$ python3 -q
>>> import numpy as np
>>> np.set_printoptions(precision=3, suppress=True, linewidth=100)
>>> W2 = np.array([[2, 2, 2, 2]])
>>> rng = np.random.default_rng(2003)
>>> mat = rng.normal(size=(28, 1)) @ W2 + np.array([3, -1, 1, 1])
>>> mat
array([[ 2.357, -1.643,  0.357,  0.357],
       [ 2.793, -1.207,  0.793,  0.793],
       [ 4.067,  0.067,  2.067,  2.067],
       [ 6.757,  2.757,  4.757,  4.757],
       [ 5.69 ,  1.69 ,  3.69 ,  3.69 ],
       [ 3.29 , -0.71 ,  1.29 ,  1.29 ],
       [ 6.119,  2.119,  4.119,  4.119],
       [ 4.089,  0.089,  2.089,  2.089],
       [ 3.288, -0.712,  1.288,  1.288],
       [ 0.938, -3.062, -1.062, -1.062],
       [ 2.218, -1.782,  0.218,  0.218],
       [ 3.046, -0.954,  1.046,  1.046],
       [ 4.688,  0.688,  2.688,  2.688],
       [ 1.255, -2.745, -0.745, -0.745],
       [ 2.989, -1.011,  0.989,  0.989],
       [ 2.577, -1.423,  0.577,  0.577],
       [ 3.237, -0.763,  1.237,  1.237],
       [ 1.099, -2.901, -0.901, -0.901],
       [ 1.247, -2.753, -0.753, -0.753],
       [ 2.059, -1.941,  0.059,  0.059],
       [ 6.228,  2.228,  4.228,  4.228],
       [ 3.921, -0.079,  1.921,  1.921],
       [ 3.565, -0.435,  1.565,  1.565],
       [-0.682, -4.682, -2.682, -2.682],
       [ 5.402,  1.402,  3.402,  3.402],
       [ 5.116,  1.116,  3.116,  3.116],
       [ 2.841, -1.159,  0.841,  0.841],
       [ 3.995, -0.005,  1.995,  1.995]])
>>> Ac = mat - mat.mean(axis=0)
>>> V = np.linalg.svd(Ac)[2][:2]
>>> Y = Ac - Ac @ V.T @ V
>>> np.diag(V.T @ V)
array([0.97 , 0.264, 0.383, 0.383])
>>> np.linalg.norm(Y, axis=1).round(6).argmax()
np.int64(0)
>>> np.round((Ac @ V.T).std(axis=0), 3) + 0
array([3.491, 0.   ])
>>> np.round(Y.std(axis=0), 3) + 0
array([0., 0., 0., 0.])
>>> data = np.loadtxt("data.csv", delimiter=",")
>>> data
array([[-0.588, -1.6  , -0.7  , -1.2  , -0.8  , -0.2  ],
       [-4.759,  0.9  , -0.9  ,  1.5  , -1.6  , -1.6  ],
       [-4.856, -1.8  , -0.4  ,  0.7  ,  1.2  , -1.6  ],
       [-0.168, -0.2  , -0.7  , -0.9  , -2.3  , -0.1  ],
       [ 0.324, -0.1  ,  0.3  , -0.1  , -0.1  ,  0.1  ],
       [ 1.482, -0.1  , -0.1  ,  2.3  , -0.3  ,  0.5  ],
       [-0.689, -0.1  ,  0.5  ,  0.3  , -0.7  , -0.2  ],
       [ 0.806,  0.3  ,  0.9  , -0.9  , -1.7  ,  0.3  ],
       [-0.86 , -0.3  , -0.4  ,  0.9  , -0.6  , -0.3  ],
       [ 4.465,  1.5  , -2.3  , -0.5  ,  1.4  ,  1.5  ],
       [-1.083,  0.4  , -0.7  ,  1.2  ,  0.6  , -0.4  ],
       [ 2.769,  2.3  ,  0.4  , -0.1  ,  0.4  ,  0.9  ],
       [-1.789,  2.5  , -1.3  , -0.2  , -0.2  , -0.6  ],
       [-0.584, -0.4  , -1.9  ,  1.2  , -1.5  , -0.2  ],
       [-1.151,  0.   ,  0.2  , -1.6  ,  0.1  , -0.3  ],
       [-1.572, -0.3  ,  0.4  ,  0.2  , -1.9  , -0.5  ],
       [ 0.505,  0.6  , -0.5  ,  1.   ,  2.   ,  0.2  ],
       [-1.641, -0.1  , -0.1  , -0.1  ,  1.   , -0.5  ],
       [ 0.276, -1.   , -0.9  ,  0.5  ,  0.5  ,  0.1  ],
       [-0.149,  1.2  , -0.3  ,  0.6  , -0.4  , -0.1  ],
       [ 4.298, -0.8  , -0.9  ,  0.5  ,  0.4  ,  1.4  ],
       [-4.849,  0.5  ,  0.4  ,  0.6  ,  0.5  , -1.6  ],
       [-4.527,  0.2  , -1.6  , -0.7  , -1.7  , -1.5  ],
       [-2.008,  0.2  , -0.1  ,  1.3  , -0.9  , -0.7  ],
       [-1.855, -1.2  ,  0.5  ,  1.2  ,  0.9  , -0.6  ],
       [-1.883,  1.7  , -0.2  ,  0.5  , -1.5  , -0.6  ],
       [-2.555,  0.4  , -1.2  ,  0.3  ,  0.   , -0.8  ],
       [ 0.596,  0.3  ,  0.7  ,  0.   , -0.7  ,  0.2  ],
       [-4.267,  0.3  ,  0.2  , -1.4  ,  0.3  , -1.5  ],
       [-2.71 ,  0.3  , -0.9  , -0.8  ,  0.1  , -0.9  ],
       [-0.392,  0.5  , -0.1  , -0.6  ,  0.1  , -0.1  ],
       [-3.729,  1.1  ,  0.6  , -1.5  ,  0.2  , -1.2  ]])
>>> vec = np.array([2, -1, -1, -1, 0, 1])
>>> a = np.maximum(data @ vec, 0)
>>> a
array([ 2.124,  0.   ,  0.   ,  1.364,  0.648,  1.364,  0.   ,  1.612,  0.   , 11.73 ,  0.   ,
        3.838,  0.   ,  0.   ,  0.   ,  0.   ,  0.11 ,  0.   ,  2.052,  0.   , 11.196,  0.   ,
        0.   ,  0.   ,  0.   ,  0.   ,  0.   ,  0.392,  0.   ,  0.   ,  0.   ,  0.   ])
>>> data.T @ a
array([114.03 ,  12.208, -38.08 ,  -1.67 ,  15.356,  37.698])
>>> np.maximum(data @ (3 * vec), 0)
array([ 6.372,  0.   ,  0.   ,  4.092,  1.944,  4.092,  0.   ,  4.836,  0.   , 35.19 ,  0.   ,
       11.514,  0.   ,  0.   ,  0.   ,  0.   ,  0.33 ,  0.   ,  6.156,  0.   , 33.588,  0.   ,
        0.   ,  0.   ,  0.   ,  0.   ,  0.   ,  1.176,  0.   ,  0.   ,  0.   ,  0.   ])
